% python3 -q
>>> import numpy as np
>>> from numpy import linalg as LA
>>> np.set_printoptions(precision=3, suppress=True, linewidth=160, sign=" ")
>>> def rnd(a):
...     return np.round(a, 3) + 0
... 
>>> m1 = np.loadtxt("block2.csv", delimiter=",")
>>> m1
array([[ 0.,  2.,  0.,  2.,  1.],
       [ 0.,  1.,  2.,  1.,  2.],
       [ 2.,  2.,  0.,  2.,  0.],
       [ 0.,  2.,  0.,  2.,  2.],
       [ 2.,  1.,  1.,  0.,  2.],
       [ 2.,  2.,  0.,  0.,  1.],
       [ 0.,  6.,  8.,  6.,  9.]])
>>> # row 6 dominates
>>> u, v = m1[2], m1[3]
>>> print(u @ u)
12.0
>>> pr = (u @ v) / (u @ u) * u
>>> print(LA.matrix_rank(np.outer(u, v)))
1
>>> print(rnd(v - pr))
[-1.333  0.667  0.     0.667  2.   ]
>>> K = np.loadtxt("test12.csv", delimiter=",")
>>> K
array([[ 0.551, -0.67 ,  0.226,  0.   ,  0.327, -0.578, -0.925, -0.3  , -0.961,  0.397],
       [-0.264, -0.757,  0.235,  0.   ,  0.207, -0.731,  0.235,  0.598, -0.975,  0.371],
       [-0.544,  0.985, -0.565,  0.   , -0.647,  0.972,  0.974, -0.354,  1.   , -0.804],
       [ 0.188,  0.03 ,  0.   ,  0.   ,  0.03 ,  0.05 , -0.38 , -0.207,  0.03 ,  0.01 ],
       [ 0.129,  0.915, -0.371,  0.   , -0.371,  0.892,  0.254, -0.653,  0.998, -0.572],
       [ 0.273,  0.345, -0.08 ,  0.   , -0.04 ,  0.345, -0.446, -0.414,  0.641, -0.119],
       [-0.572,  0.422, -0.139,  0.   , -0.245,  0.319,  0.915,  0.454,  0.818, -0.264],
       [-0.09 ,  0.824, -0.291,  0.   , -0.319,  0.782,  0.537, -0.371,  0.99 , -0.47 ],
       [-0.585,  0.744, -0.264,  0.   , -0.371,  0.658,  0.945,  0.291,  0.98 , -0.454],
       [ 0.77 , -0.851,  0.345,  0.   ,  0.493, -0.77 , -0.99 , -0.493, -0.996,  0.578],
       [-0.572, -0.947,  0.405,  0.   ,  0.336, -0.937,  0.653,  0.89 , -0.999,  0.598],
       [-0.762,  0.   , -0.04 ,  0.   , -0.197, -0.119,  0.974,  0.778,  0.197, -0.119],
       [ 0.03 ,  0.989, -0.578,  0.   , -0.598,  0.983,  0.686, -0.804,  1.   , -0.804],
       [-0.706, -0.06 , -0.02 ,  0.   , -0.159, -0.159,  0.954,  0.735,  0.04 , -0.08 ],
       [-0.217, -0.814,  0.273,  0.   ,  0.254, -0.786,  0.08 ,  0.604, -0.988,  0.43 ],
       [-0.06 ,  0.653, -0.197,  0.   , -0.217,  0.604,  0.38 , -0.254,  0.945, -0.327],
       [-0.551, -0.894,  0.327,  0.   ,  0.254, -0.881,  0.686,  0.845, -0.996,  0.493],
       [ 0.454, -0.925,  0.405,  0.   ,  0.485, -0.887, -0.925,  0.159, -0.999,  0.635],
       [ 0.414, -0.617,  0.197,  0.   ,  0.273, -0.537, -0.834, -0.159, -0.938,  0.345],
       [-0.388,  0.793, -0.282,  0.   , -0.354,  0.731,  0.851, -0.02 ,  0.987, -0.47 ],
       [ 0.454,  0.558, -0.139,  0.   , -0.07 ,  0.558, -0.686, -0.647,  0.869, -0.207],
       [ 0.07 , -0.887,  0.345,  0.   ,  0.371, -0.854, -0.565,  0.47 , -0.997,  0.544],
       [-0.592,  0.686, -0.235,  0.   , -0.345,  0.592,  0.943,  0.345,  0.967, -0.414],
       [-0.354,  0.06 , -0.03 ,  0.   , -0.09 ,  0.01 ,  0.675,  0.345,  0.207, -0.07 ]])
>>> left, s, Vt = LA.svd(K)
>>> rnd(s)
array([ 7.509,  4.266,  1.042,  0.533,  0.246,  0.201,  0.044,  0.016,  0.01 ,  0.   ])
>>> A2 = left[:, :9] @ np.diag(s[:9]) @ Vt[:9]
>>> print(LA.matrix_rank(K, rtol=0.05))
4
>>> rnd(LA.norm(K - A2, 2)), rnd(s[9])
(np.float64(0.0), np.float64(0.0))
>>> print(rnd(LA.norm(K - A2) / LA.norm(K)))
0.0
>>> LA.matrix_rank(A2)
np.int64(9)
